% ipython --no-banner

In [1]: import numpy as np

In [2]: from numpy import linalg as LA

In [3]: np.set_printoptions(suppress=True, linewidth=160)

In [4]: feats = np.loadtxt("block12.csv", delimiter=",")

In [5]: feats
Out[5]: 
array([[ 1., -1.,  1., -1.],
       [ 1.,  0.,  0.,  0.],
       [ 1.,  1.,  1.,  1.],
       [ 1.,  2.,  4.,  8.]])

In [6]: def softmax(z):
   ...:     e = np.exp(z - z.max(axis=-1, keepdims=True))
   ...:     return e / e.sum(axis=-1, keepdims=True)
   ...: 

In [7]: np.round(softmax(feats).sum(axis=1), 2)
Out[7]: array([1., 1., 1., 1.])

In [8]: np.round(softmax(feats[0] + 4), 2)
Out[8]: array([0.44, 0.06, 0.44, 0.06])

In [9]: S = feats @ feats.T / np.sqrt(4)

In [10]: np.round(softmax(S)[0] @ feats, 2)
Out[10]: array([ 1.  , -0.62,  0.86, -0.57])

In [11]: np.round(softmax(S + np.triu(np.full(S.shape, -np.inf), 1)), 2) + 0
Out[11]: 
array([[1.  , 0.  , 0.  , 0.  ],
       [0.5 , 0.5 , 0.  , 0.  ],
       [0.1 , 0.16, 0.74, 0.  ],
       [0.  , 0.  , 0.  , 1.  ]])

In [12]: Q = feats.astype(float).copy()

In [13]: for j in range(4):
    ...:     Q[:, j] -= Q[:, :j] @ (Q[:, :j].T @ Q[:, j])
    ...:     Q[:, j] /= LA.norm(Q[:, j])
    ...: 

In [14]: Q.round(2)
Out[14]: 
array([[ 0.5 , -0.67,  0.5 , -0.22],
       [ 0.5 , -0.22, -0.5 ,  0.67],
       [ 0.5 ,  0.22, -0.5 , -0.67],
       [ 0.5 ,  0.67,  0.5 ,  0.22]])

In [15]: np.round(Q.T @ Q, 2) + 0
Out[15]: 
array([[1., 0., 0., 0.],
       [0., 1., 0., 0.],
       [0., 0., 1., 0.],
       [0., 0., 0., 1.]])

In [16]: vec = np.array([1, 1, -3, -2])

In [17]: feats @ np.eye(4)[0]
Out[17]: array([1., 1., 1., 1.])

In [18]: feats @ np.ones(4)
Out[18]: array([ 0.,  1.,  4., 15.])

In [19]: LA.norm(feats @ vec) <= LA.norm(feats, 2) * LA.norm(vec) + 1e-9
Out[19]: np.True_

In [20]: feats * vec
Out[20]: 
array([[  1.,  -1.,  -3.,   2.],
       [  1.,   0.,  -0.,  -0.],
       [  1.,   1.,  -3.,  -2.],
       [  1.,   2., -12., -16.]])

In [21]: print((feats * vec).sum(axis=1))
[ -1.   1.  -3. -25.]

In [22]: print((feats @ vec).argmax())
1

In [23]: print(np.einsum("ij,j->i", feats, vec))
[ -1.   1.  -3. -25.]

In [24]: np.sign((feats @ vec).round(6))
Out[24]: array([-1.,  1., -1., -1.])

In [25]: feats @ vec
Out[25]: array([ -1.,   1.,  -3., -25.])

In [26]: vec = np.array([0, -1, 0, -3])

In [27]: target = feats @ vec

In [28]: target
Out[28]: array([  4.,   0.,  -4., -26.])

In [29]: np.round(LA.solve(feats, target), 2) + 0
Out[29]: array([ 0., -1.,  0., -3.])

In [30]: np.round(LA.solve(feats, target + feats[:, 3]), 2) + 0
Out[30]: array([ 0., -1.,  0., -2.])

In [31]: print(np.round(LA.solve(feats, -3 * target), 2))
[ 0.  3. -0.  9.]

In [32]: np.count_nonzero(feats)
Out[32]: np.int64(13)

In [33]: round(LA.norm(feats), 2)
Out[33]: np.float64(9.7)

In [34]: print(feats.sum(axis=1))
[ 0.  1.  4. 15.]

In [35]: LA.matrix_rank(feats)
Out[35]: np.int64(4)

In [36]: np.round(LA.svd(feats, compute_uv=False), 2)
Out[36]: array([9.38, 2.11, 1.12, 0.54])

In [37]: np.diff(feats, axis=0)
Out[37]: 
array([[ 0.,  1., -1.,  1.],
       [ 0.,  1.,  1.,  1.],
       [ 0.,  1.,  3.,  7.]])

In [38]: mat = np.loadtxt("case3.csv", delimiter=",")

In [39]: print(mat)
[[ -3.97  -3.96  -4.57]
 [ -3.16 -17.32 -22.75]
 [  3.74 -38.15   3.01]
 [  7.3   -4.99 -15.22]
 [ -7.19 -16.55 -15.15]
 [  1.08  20.76  -2.88]
 [ -2.03 -29.36  -0.21]
 [ -2.81 -10.89   2.45]
 [  0.05  47.71  -6.24]
 [ -1.24  38.83  -3.17]
 [ -7.84 -11.41   1.16]
 [ -5.96  55.06   2.84]
 [  6.24  -9.77   1.91]
 [  5.09  -0.02  -7.54]
 [  0.17   2.12   7.38]
 [ -6.05 -19.69   4.36]
 [  1.09  51.12  14.41]
 [ -0.9  -23.07   1.57]
 [ -5.37 -13.33  -2.54]
 [ -1.15 -29.68  17.03]
 [ -0.56  16.83   3.78]
 [  0.29  -6.48  10.53]
 [  2.38   7.91  11.07]
 [ -6.81 -16.74  -5.3 ]
 [ -0.52 -23.81   2.1 ]
 [ -2.46  13.22   4.27]]

In [40]: vec = np.array([0, 2, 1])

In [41]: target = mat @ vec

In [42]: print(np.round(LA.solve(mat.T @ mat, mat.T @ target), 2) + 0)
[0. 2. 1.]

In [43]: print(np.round(LA.lstsq(mat, target)[0], 2) + 0)
[0. 2. 1.]

In [44]: rng = np.random.default_rng(2662)

In [45]: target = target + 0.1 * rng.normal(size=26)

In [46]: print(target.round(2))
[-12.52 -57.37 -73.09 -25.15 -48.31  38.76 -58.81 -19.44  89.09  74.54 -21.89 112.89 -17.75  -7.49  11.48 -35.01 116.57 -44.57 -29.32 -42.16  37.29  -2.42
  26.83 -38.78 -45.47  30.57]

In [47]: coef, *_ = LA.lstsq(mat, target)

In [48]: coef.round(2)
Out[48]: array([0.01, 2.  , 1.  ])

In [49]: [round(float(LA.norm(LA.solve(mat.T @ mat + lam * np.eye(3), mat.T @ target))), 2) for lam in (0, 1, 10, 100)]
Out[49]: [2.23, 2.23, 2.23, 2.21]

In [50]: coef.round()
Out[50]: array([0., 2., 1.])

In [51]: Ac = mat - mat.mean(axis=0)

In [52]: V = LA.svd(Ac)[2][:1]

In [53]: B = Ac - Ac @ V.T @ V

In [54]: print(np.round(np.cov(Ac @ V.T, rowvar=False), 2))
661.44

In [55]: round(float(LA.norm(B) / LA.norm(Ac)), 2)
Out[55]: 0.36

In [56]: np.round(np.diag(V.T @ V), 2) + 0
Out[56]: array([0., 1., 0.])

In [57]: print(np.round((Ac @ V.T).std(axis=0), 2))
[25.22]

In [58]: print(np.round(B.std(axis=0), 2))
[3.98 0.36 8.76]

In [59]: Ac = mat - mat.mean(axis=0)

In [60]: left, sig, vt = LA.svd(Ac, full_matrices=False)

In [61]: np.round(sig ** 2 / (sig ** 2).sum(), 2)
Out[61]: array([0.87, 0.11, 0.02])

In [62]: np.round(np.abs(vt[-1]), 2)
Out[62]: array([1.  , 0.01, 0.05])

In [63]: np.abs(vt[0]).argmax()
Out[63]: np.int64(1)

In [64]: np.round(Ac.mean(axis=0), 2) + 0
Out[64]: array([0., 0., 0.])

In [65]: np.round((sig ** 2).sum() ** 2 / (sig ** 4).sum(), 2)
Out[65]: np.float64(1.29)

In [66]: F = np.arange(12).reshape(4, 3) + 2

In [67]: F
Out[67]: 
array([[ 2,  3,  4],
       [ 5,  6,  7],
       [ 8,  9, 10],
       [11, 12, 13]])

In [68]: # rows and columns are dependent

In [69]: print(np.abs(np.diag(LA.qr(F)[1])) > 1e-9)
[ True  True False]

In [70]: np.round(F @ LA.pinv(F) @ F, 2)
Out[70]: 
array([[ 2.,  3.,  4.],
       [ 5.,  6.,  7.],
       [ 8.,  9., 10.],
       [11., 12., 13.]])

In [71]: r0 = np.array([2, 1, 4, 0])

In [72]: B = feats + np.outer(r0, np.eye(4)[2])

In [73]: LA.matrix_rank(LA.inv(B) - LA.inv(feats), tol=1e-8)
Out[73]: np.int64(1)

In [74]: left, sig, vt = LA.svd(F)

In [75]: V = vt[:(sig > 1e-8).sum()]

In [76]: vec = F[1] + -3 * F[2] + rng.integers(2) * np.eye(3)[0]

In [77]: vec
Out[77]: array([-19., -21., -23.])

In [78]: np.allclose(V.T @ V @ vec, vec)
Out[78]: True

In [79]: np.round(np.diag(V.T @ V), 2)
Out[79]: array([0.83, 0.33, 0.83])

In [80]: np.round(V.T @ V, 2)
Out[80]: 
array([[ 0.83,  0.33, -0.17],
       [ 0.33,  0.33,  0.33],
       [-0.17,  0.33,  0.83]])

In [81]: round(float(LA.norm(vec - V.T @ V @ vec)), 2)
Out[81]: 0.0

In [82]: LA.matrix_rank(np.vstack([F, vec]))
Out[82]: np.int64(2)

In [83]: theta = rng.uniform(0, 2 * np.pi, 14)

In [84]: Q, _ = LA.qr(np.array([[-0.6, -0.3], [0.9, -0.8], [1.9, 0.4]]))

In [85]: W0 = 3 * np.c_[np.cos(theta), np.sin(theta)] @ Q.T

In [86]: W0.round(2)
Out[86]: 
array([[-1.11, -2.08,  1.85],
       [ 1.01, -0.53, -2.77],
       [-1.07, -2.21,  1.72],
       [-0.57, -2.94,  0.12],
       [ 0.72, -1.54, -2.47],
       [-1.16, -0.41,  2.73],
       [ 0.48, -2.08, -2.11],
       [ 0.88, -1.04, -2.67],
       [-0.91,  0.95,  2.7 ],
       [-0.66,  1.67,  2.4 ],
       [-0.35, -2.95, -0.41],
       [-1.16, -1.74,  2.15],
       [ 1.16,  1.78, -2.12],
       [-0.51, -2.96, -0.02]])

In [87]: d = LA.norm(W0[:, None] - W0[None], axis=-1)

In [88]: np.round(LA.norm(W0 - W0.mean(axis=0), axis=1), 2)
Out[88]: array([2.19, 3.17, 2.13, 1.83, 2.75, 2.91, 2.48, 2.97, 3.42, 3.68, 1.87, 2.35, 3.92, 1.83])

In [89]: LA.matrix_rank(d ** 2)
Out[89]: np.int64(3)

In [90]: np.round(LA.norm(W0, axis=1), 2)
Out[90]: array([3., 3., 3., 3., 3., 3., 3., 3., 3., 3., 3., 3., 3., 3.])

In [91]: d[5].round(6).argsort(kind="stable")[:4]
Out[91]: array([ 5,  8, 11,  0])

In [92]: d[5].round(2)
Out[92]: array([1.89, 5.92, 2.07, 3.69, 5.65, 0.  , 5.38, 5.81, 1.39, 2.17, 4.12, 1.45, 5.81, 3.81])

In [93]: print((d + 1e9 * np.eye(14)).round(6).argmin(axis=1))
[ 2  7  0 13  7  8  4  1  9  8 13  0  1  3]

In [94]: print(np.unravel_index(d.round(6).argmax(), d.shape))
(np.int64(11), np.int64(12))

In [95]: print(d[:5, :5].round(2))
[[0.   5.32 0.19 2.01 4.73]
 [5.32 0.   5.23 4.08 1.09]
 [0.19 5.23 0.   1.83 4.61]
 [2.01 4.08 1.83 0.   3.22]
 [4.73 1.09 4.61 3.22 0.  ]]

In [96]: d.mean(axis=1).argmax()
Out[96]: np.int64(12)

In [97]: lab = W0[:, 2] > np.median(W0[:, 2])

In [98]: r0 = W0[lab].mean(axis=0) - W0[~lab].mean(axis=0)

In [99]: print(round(float((((W0 - W0.mean(axis=0)) @ r0 > 0) == lab).mean()), 2))
0.93

In [100]: np.argsort(-np.abs(r0).round(6), kind="stable")
Out[100]: array([2, 0, 1])

In [101]: r0.round(2)
Out[101]: array([-1.43,  0.37,  3.75])

In [102]: np.allclose(W0[:-1].T @ LA.lstsq(W0[:-1].T, W0[-1])[0], W0[-1])
Out[102]: True

In [103]: np.unique(W0.round(6), axis=0).shape
Out[103]: (14, 3)

In [104]: np.round(W0 @ LA.pinv(W0) @ W0, 2)
Out[104]: 
array([[-1.11, -2.08,  1.85],
       [ 1.01, -0.53, -2.77],
       [-1.07, -2.21,  1.72],
       [-0.57, -2.94,  0.12],
       [ 0.72, -1.54, -2.47],
       [-1.16, -0.41,  2.73],
       [ 0.48, -2.08, -2.11],
       [ 0.88, -1.04, -2.67],
       [-0.91,  0.95,  2.7 ],
       [-0.66,  1.67,  2.4 ],
       [-0.35, -2.95, -0.41],
       [-1.16, -1.74,  2.15],
       [ 1.16,  1.78, -2.12],
       [-0.51, -2.96, -0.02]])

In [105]: W2 = W0[[9, 12]].astype(float)

In [106]: for _ in range(7):
     ...:     lab = LA.norm(W0[:, None] - W2, axis=-1).argmin(axis=1)
     ...:     W2 = np.array([W0[lab == j].mean(axis=0) for j in range(2)])
     ...: 

In [107]: lab
Out[107]: array([0, 1, 0, 0, 1, 0, 1, 1, 0, 0, 1, 0, 1, 0])

In [108]: W2.round(2)
Out[108]: 
array([[-0.89, -1.22,  1.71],
       [ 0.65, -1.06, -2.09]])

In [109]: np.bincount(lab)
Out[109]: array([8, 6])

In [110]: r = LA.matrix_rank(W0)

In [111]: r
Out[111]: np.int64(2)

In [112]: N = LA.svd(W0)[2][r:].T

In [113]: LA.matrix_rank(W0.T @ W0), LA.matrix_rank(W0 @ W0.T)
Out[113]: (np.int64(2), np.int64(2))

In [114]: [int(LA.matrix_rank(np.delete(W0, i, axis=0))) for i in range(14)]
Out[114]: [2, 2, 2, 2, 2, 2, 2, 2, 2, 2, 2, 2, 2, 2]

In [115]: [int(LA.matrix_rank(W0[:, :j + 1])) for j in range(3)]
Out[115]: [1, 2, 2]

In [116]: K = np.load("sample7.npy")

In [117]: K
Out[117]: 
array([[-3, -2,  0,  0],
       [ 1,  3,  0,  0],
       [ 0,  0,  3,  2],
       [ 0,  0, -2,  1]])

In [118]: Q = K.astype(float).copy()

In [119]: for j in range(4):
     ...:     Q[:, j] -= Q[:, :j] @ (Q[:, :j].T @ Q[:, j])
     ...:     Q[:, j] /= LA.norm(Q[:, j])
     ...: 

In [120]: np.round(Q.T @ K, 2) + 0
Out[120]: 
array([[3.16, 2.85, 0.  , 0.  ],
       [0.  , 2.21, 0.  , 0.  ],
       [0.  , 0.  , 3.61, 1.11],
       [0.  , 0.  , 0.  , 1.94]])

In [121]: np.round(Q.T @ Q, 2) + 0
Out[121]: 
array([[1., 0., 0., 0.],
       [0., 1., 0., 0.],
       [0., 0., 1., 0.],
       [0., 0., 0., 1.]])

In [122]: lab = rng.permutation(4)

In [123]: B = K[:, lab] * rng.choice([-1, 1], 4)

In [124]: B
Out[124]: 
array([[ 3, -2,  0,  0],
       [-1,  3,  0,  0],
       [ 0,  0, -2, -3],
       [ 0,  0, -1,  2]])

In [125]: left, _, vt = LA.svd(K.T @ B)

In [126]: np.round(LA.lstsq(K, B)[0], 2) + 0
Out[126]: 
array([[-1.,  0.,  0.,  0.],
       [ 0.,  1.,  0.,  0.],
       [ 0.,  0.,  0., -1.],
       [ 0.,  0., -1.,  0.]])

In [127]: lab
Out[127]: array([0, 1, 3, 2])

In [128]: vec = np.array([2, 0, 1, 2])

In [129]: target = K @ vec

In [130]: target
Out[130]: array([-6,  2,  7,  0])

In [131]: print(np.round(LA.solve(K, -3 * target), 2) + 0)
[-6.  0. -3. -6.]

In [132]: data = np.loadtxt("m.csv", delimiter=",")

In [133]: print(data)
[[-1.  3. -1.  3.]
 [-1.  1. -1.  1.]
 [-1.  3. -1.  3.]
 [-1.  1. -1.  1.]]

In [134]: # columns 0 and 2 are equal

In [135]: print(LA.matrix_rank(data, rtol=0.1))
2

In [136]: np.argsort(-LA.norm(data, axis=0).round(6), kind="stable")[:3]
Out[136]: array([1, 3, 0])

In [137]: [round(float(x), 2) for x in LA.svd(data, compute_uv=False)[:3]]
Out[137]: [6.83, 1.17, 0.0]

In [138]: np.round(LA.norm(data, 2) / LA.norm(data), 2)
Out[138]: np.float64(0.99)

In [139]: arr = np.load("w.npy")

In [140]: arr.round(2)
Out[140]: 
array([[-0.72, -4.89, -0.74],
       [ 2.4 ,  0.31, -4.37],
       [ 4.33, -0.99,  2.31]])

In [141]: vec = np.array([1, 1, 1])

In [142]: target = arr @ vec

In [143]: coef, lr = np.zeros(3), 1 / LA.norm(arr, 2) ** 2

In [144]: for i in range(150):
     ...:     coef -= lr * arr.T @ (arr @ coef - target)
     ...:     if i % 50 == 0: print(i, round(LA.norm(arr @ coef - target), 2))
     ...: 
0 0.0
50 0.0
100 0.0

In [145]: print(np.round(LA.cond(arr), 2))
1.0
